$ ipython --no-banner

In [1]: import numpy as np

In [2]: import numpy.linalg as la

In [3]: np.set_printoptions(precision=2, suppress=True, linewidth=200)

In [4]: mat = np.loadtxt("a.csv", delimiter=",")

In [5]: mat
Out[5]: 
array([[ 0.66,  0.49,  0.39,  0.23,  0.34],
       [ 0.49,  0.28, -0.57, -0.34, -0.49],
       [ 0.39, -0.57,  0.55, -0.27, -0.39],
       [ 0.23, -0.34, -0.27,  0.84, -0.23],
       [ 0.34, -0.49, -0.39, -0.23,  0.66]])

In [6]: x0 = np.array([1, 0, 3, 3, 3])

In [7]: np.sort(np.abs(np.degrees(np.angle(la.eigvals(mat)))))
Out[7]: array([  0.,   0.,   0.,   0., 180.])

In [8]: np.round(mat.T @ (mat @ x0), 2) + 0
Out[8]: array([1., 0., 3., 3., 3.])

In [9]: la.inv(mat)
Out[9]: 
array([[ 0.66,  0.49,  0.39,  0.23,  0.34],
       [ 0.49,  0.28, -0.57, -0.34, -0.49],
       [ 0.39, -0.57,  0.55, -0.27, -0.39],
       [ 0.23, -0.34, -0.27,  0.84, -0.23],
       [ 0.34, -0.49, -0.39, -0.23,  0.66]])

In [10]: [p for p in range(1, 25) if np.allclose(la.matrix_power(mat, p), np.eye(5))]
Out[10]: [2, 4, 6, 8, 10, 12, 14, 16, 18, 20, 22, 24]

In [11]: Y = mat / la.norm(mat, axis=1, keepdims=True)

In [12]: G = Y @ Y.T

In [13]: G[1].round(2) + 0
Out[13]: array([0., 1., 0., 0., 0.])

In [14]: (G - 2 * np.eye(5)).round(6).argmax(axis=1)
Out[14]: array([1, 0, 0, 0, 0])

In [15]: la.norm(Y, axis=1)
Out[15]: array([1., 1., 1., 1., 1.])

In [16]: round(la.det(mat[::-1]), 2)
Out[16]: np.float64(-1.0)

In [17]: round(la.det(mat.T), 2)
Out[17]: np.float64(-1.0)

In [18]: la.eigvals(mat)
Out[18]: array([ 1., -1.,  1.,  1.,  1.])

In [19]: np.poly(mat)
Out[19]: array([ 1., -3.,  2.,  2., -3.,  1.])

In [20]: np.round(la.det(2 * mat), 2), round(la.det(mat), 2)
Out[20]: (np.float64(-32.0), np.float64(-1.0))

In [21]: Y = la.inv(mat)

In [22]: Y
Out[22]: 
array([[ 0.66,  0.49,  0.39,  0.23,  0.34],
       [ 0.49,  0.28, -0.57, -0.34, -0.49],
       [ 0.39, -0.57,  0.55, -0.27, -0.39],
       [ 0.23, -0.34, -0.27,  0.84, -0.23],
       [ 0.34, -0.49, -0.39, -0.23,  0.66]])

In [23]: la.det(mat) * Y
Out[23]: 
array([[-0.66, -0.49, -0.39, -0.23, -0.34],
       [-0.49, -0.28,  0.57,  0.34,  0.49],
       [-0.39,  0.57, -0.55,  0.27,  0.39],
       [-0.23,  0.34,  0.27, -0.84,  0.23],
       [-0.34,  0.49,  0.39,  0.23, -0.66]])

In [24]: np.allclose(Y, mat.T)
Out[24]: True

In [25]: np.round(la.cond(mat), 2)
Out[25]: np.float64(1.0)

In [26]: round(float(la.slogdet(mat)[0]), 2)
Out[26]: -1.0

In [27]: la.inv(Y)
Out[27]: 
array([[ 0.66,  0.49,  0.39,  0.23,  0.34],
       [ 0.49,  0.28, -0.57, -0.34, -0.49],
       [ 0.39, -0.57,  0.55, -0.27, -0.39],
       [ 0.23, -0.34, -0.27,  0.84, -0.23],
       [ 0.34, -0.49, -0.39, -0.23,  0.66]])

In [28]: (np.abs(Y) > 1e-9).astype(int)
Out[28]: 
array([[1, 1, 1, 1, 1],
       [1, 1, 1, 1, 1],
       [1, 1, 1, 1, 1],
       [1, 1, 1, 1, 1],
       [1, 1, 1, 1, 1]])
